$ python -q
>>> import numpy as np
>>> import numpy.linalg as la
>>> np.set_printoptions(suppress=True, linewidth=200)
>>> def tidy(a):
...     return np.round(a, 2) + 0
... 
>>> arr = np.loadtxt("block10.csv", delimiter=",")
>>> arr
array([[  4.,   7.,  10.,   3.,   0.,   8.,   3.,   2.,   4.,   1.,   0.,  -4.,   1.],
       [  7.,  -4.,   0.,   5.,   1.,   6.,  -3.,   0.,  -8.,  -6.,  -6.,  -5.,   6.],
       [ 10.,   0.,  -6.,  -7.,   2.,   6.,   1.,   7.,   0.,   3.,  -6.,  -2.,   4.],
       [  3.,   5.,  -7.,   2.,   3.,  -4.,  -5.,  -1.,  -1.,  -3.,  -2.,  -3.,   9.],
       [  0.,   1.,   2.,   3.,   2.,   0.,   1.,   3.,  -4.,   2.,  -1.,  -4.,   3.],
       [  8.,   6.,   6.,  -4.,   0., -10.,  -5., -10.,   9.,  -1.,   8.,  -2.,  10.],
       [  3.,  -3.,   1.,  -5.,   1.,  -5.,   8.,   5.,  -6.,   1.,   2.,  -1.,  -7.],
       [  2.,   0.,   7.,  -1.,   3., -10.,   5.,   0.,   3.,  -1.,   4.,   0.,   0.],
       [  4.,  -8.,   0.,  -1.,  -4.,   9.,  -6.,   3.,  10.,   2.,   2.,   3.,  -3.],
       [  1.,  -6.,   3.,  -3.,   2.,  -1.,   1.,  -1.,   2.,  -2.,   8.,  -1.,   1.],
       [  0.,  -6.,  -6.,  -2.,  -1.,   8.,   2.,   4.,   2.,   8.,  -2.,   1.,   4.],
       [ -4.,  -5.,  -2.,  -3.,  -4.,  -2.,  -1.,   0.,   3.,  -1.,   1.,   6.,  -6.],
       [  1.,   6.,   4.,   9.,   3.,  10.,  -7.,   0.,  -3.,   1.,   4.,  -6.,   8.]])
>>> # symmetric, so the eigenvalues are real
>>> f = np.array([0, 2, 2, 2, 1, 0, 2, 0, 0, 1, 0, 2, 2])
>>> Y = arr + np.outer(f, np.eye(13)[9])
>>> tidy(la.det(Y) / la.det(arr)), tidy(1 + la.solve(arr, f)[9])
(np.float64(0.47), np.float64(0.47))
>>> F = np.load("layer18.npy")
>>> F
array([[3., 2., 2., 3., 2., 3., 3., 2., 1., 2.],
       [2., 1., 3., 2., 1., 2., 3., 2., 0., 0.],
       [2., 3., 2., 0., 1., 2., 3., 3., 1., 2.],
       [1., 2., 0., 3., 0., 3., 3., 1., 1., 2.],
       [0., 1., 3., 0., 3., 1., 1., 3., 2., 2.],
       [2., 0., 0., 0., 0., 3., 0., 1., 2., 0.],
       [2., 3., 2., 0., 3., 0., 1., 3., 3., 2.],
       [0., 3., 0., 0., 2., 3., 0., 1., 1., 1.],
       [2., 2., 2., 2., 2., 3., 2., 1., 0., 1.],
       [0., 0., 0., 0., 0., 0., 0., 0., 0., 2.]])
>>> q, vecs = la.qr(F[:, :7])[0], la.qr(F[:, 7:])[0]
>>> sigma = la.svd(q.T @ vecs, compute_uv=False)
>>> tidy(np.degrees(np.arccos(sigma.clip(0, 1))))
array([ 3.59, 31.78, 49.8 ])
>>> blk = np.stack([F, 3 * F, F[::-1]])
>>> blk.sum(axis=0)
array([[12.,  8.,  8., 12.,  8., 12., 12.,  8.,  4., 10.],
       [10.,  6., 14., 10.,  6., 11., 14.,  9.,  0.,  1.],
       [ 8., 15.,  8.,  0.,  6., 11., 12., 13.,  5.,  9.],
       [ 6., 11.,  2., 12.,  3., 12., 13.,  7.,  7., 10.],
       [ 2.,  4., 12.,  0., 12.,  7.,  4., 13., 10.,  8.],
       [ 8.,  1.,  3.,  0.,  3., 13.,  1.,  7., 10.,  2.],
       [ 9., 14.,  8.,  3., 12.,  3.,  7., 13., 13., 10.],
       [ 2., 15.,  2.,  0.,  9., 14.,  3.,  7.,  5.,  6.],
       [10.,  9., 11., 10.,  9., 14., 11.,  6.,  0.,  4.],
       [ 3.,  2.,  2.,  3.,  2.,  3.,  3.,  2.,  1., 10.]])
>>> (blk @ F.T).shape
(3, 10, 10)
>>> tidy(la.norm(blk, axis=(1, 2)))
array([18.57, 55.72, 18.57])
>>> x0 = np.array([8, -4, -7, -8, 4, -4, -8, -7, -9, 7])
>>> F * x0
array([[ 24.,  -8., -14., -24.,   8., -12., -24., -14.,  -9.,  14.],
       [ 16.,  -4., -21., -16.,   4.,  -8., -24., -14.,  -0.,   0.],
       [ 16., -12., -14.,  -0.,   4.,  -8., -24., -21.,  -9.,  14.],
       [  8.,  -8.,  -0., -24.,   0., -12., -24.,  -7.,  -9.,  14.],
       [  0.,  -4., -21.,  -0.,  12.,  -4.,  -8., -21., -18.,  14.],
       [ 16.,  -0.,  -0.,  -0.,   0., -12.,  -0.,  -7., -18.,   0.],
       [ 16., -12., -14.,  -0.,  12.,  -0.,  -8., -21., -27.,  14.],
       [  0., -12.,  -0.,  -0.,   8., -12.,  -0.,  -7.,  -9.,   7.],
       [ 16.,  -8., -14., -16.,   8., -12., -16.,  -7.,  -0.,   7.],
       [  0.,  -0.,  -0.,  -0.,   0.,  -0.,  -0.,  -0.,  -0.,  14.]])
>>> np.einsum("ij,j->i", F, x0)
array([-59., -67., -54., -62., -50., -21., -40., -25., -42.,  14.])
>>> F @ np.eye(10)[4]
array([2., 1., 1., 0., 3., 0., 3., 2., 2., 0.])
>>> f, r1 = F[6], F[3]
>>> f @ f
np.float64(49.0)
>>> pr = (f @ r1) / (f @ f) * f
>>> np.outer(f, r1)
array([[2., 4., 0., 6., 0., 6., 6., 2., 2., 4.],
       [3., 6., 0., 9., 0., 9., 9., 3., 3., 6.],
       [2., 4., 0., 6., 0., 6., 6., 2., 2., 4.],
       [0., 0., 0., 0., 0., 0., 0., 0., 0., 0.],
       [3., 6., 0., 9., 0., 9., 9., 3., 3., 6.],
       [0., 0., 0., 0., 0., 0., 0., 0., 0., 0.],
       [1., 2., 0., 3., 0., 3., 3., 1., 1., 2.],
       [3., 6., 0., 9., 0., 9., 9., 3., 3., 6.],
       [3., 6., 0., 9., 0., 9., 9., 3., 3., 6.],
       [2., 4., 0., 6., 0., 6., 6., 2., 2., 4.]])
>>> tidy((r1 - pr) @ f)
np.float64(0.0)
>>> E = np.array([[0.0, 1.0, 0.0, 0.0, 0.0],
...     [1.0, 1.0, 0.0, 0.0, 0.0],
...     [0.0, 0.0, 1.0, 0.0, 0.0],
...     [0.0, 0.0, 1.0, 2.0, 3.0],
...     [0.0, 0.0, 1.0, 2.0, 0.0]])
>>> # 2 blocks once reordered
>>> f = np.array([-2, 1, -2, 3, 3])
>>> Y = E + np.outer(f, np.eye(5)[4])
>>> la.matrix_rank(la.inv(Y) - la.inv(E), tol=1e-8)
np.int64(1)
>>> tidy(la.det(Y) / la.det(E)), tidy(1 + la.solve(E, f)[4])
(np.float64(1.0), np.float64(1.0))
>>> P = np.triu(np.array([[0, 2, 0, 2, -1],
...     [-3, 1, -3, -2, 2],
...     [-1, -2, -3, -3, -1],
...     [0, -3, -1, 0, 2],
...     [2, 0, -3, 1, -2]]), 1) + np.eye(5)
>>> Y = P @ E @ la.inv(P)
>>> tidy(la.det(Y))
np.float64(6.0)
>>> Y
array([[  2.,  -1.,  -2., -10.,  28.],
       [  1.,  -1.,  -6., -22.,  35.],
       [  0.,   0.,  -3., -17.,  22.],
       [  0.,   0.,   3.,  15., -24.],
       [  0.,   0.,   1.,   5.,  -9.]])
>>> np.trace(Y), np.trace(E)
(np.float64(4.0), np.float64(4.0))
>>> la.matrix_rank(Y)
np.int64(5)
>>> q, Rm = la.qr(E)
>>> tidy(q)
array([[ 0.  , -1.  ,  0.  ,  0.  ,  0.  ],
       [-1.  ,  0.  ,  0.  ,  0.  ,  0.  ],
       [ 0.  ,  0.  , -0.58,  0.82,  0.  ],
       [ 0.  ,  0.  , -0.58, -0.41, -0.71],
       [ 0.  ,  0.  , -0.58, -0.41,  0.71]])
>>> tidy(Rm)
array([[-1.  , -1.  ,  0.  ,  0.  ,  0.  ],
       [ 0.  , -1.  ,  0.  ,  0.  ,  0.  ],
       [ 0.  ,  0.  , -1.73, -2.31, -1.73],
       [ 0.  ,  0.  ,  0.  , -1.63, -1.22],
       [ 0.  ,  0.  ,  0.  ,  0.  , -2.12]])
>>> abs(Rm[0, 0]), tidy(la.norm(E[:, 0]))
(np.float64(1.0), np.float64(1.0))
>>> tidy(np.abs(np.diag(Rm)))
array([1.  , 1.  , 1.73, 1.63, 2.12])
>>> tidy(q.T @ q)
array([[1., 0., 0., 0., 0.],
       [0., 1., 0., 0., 0.],
       [0., 0., 1., 0., 0.],
       [0., 0., 0., 1., 0.],
       [0., 0., 0., 0., 1.]])
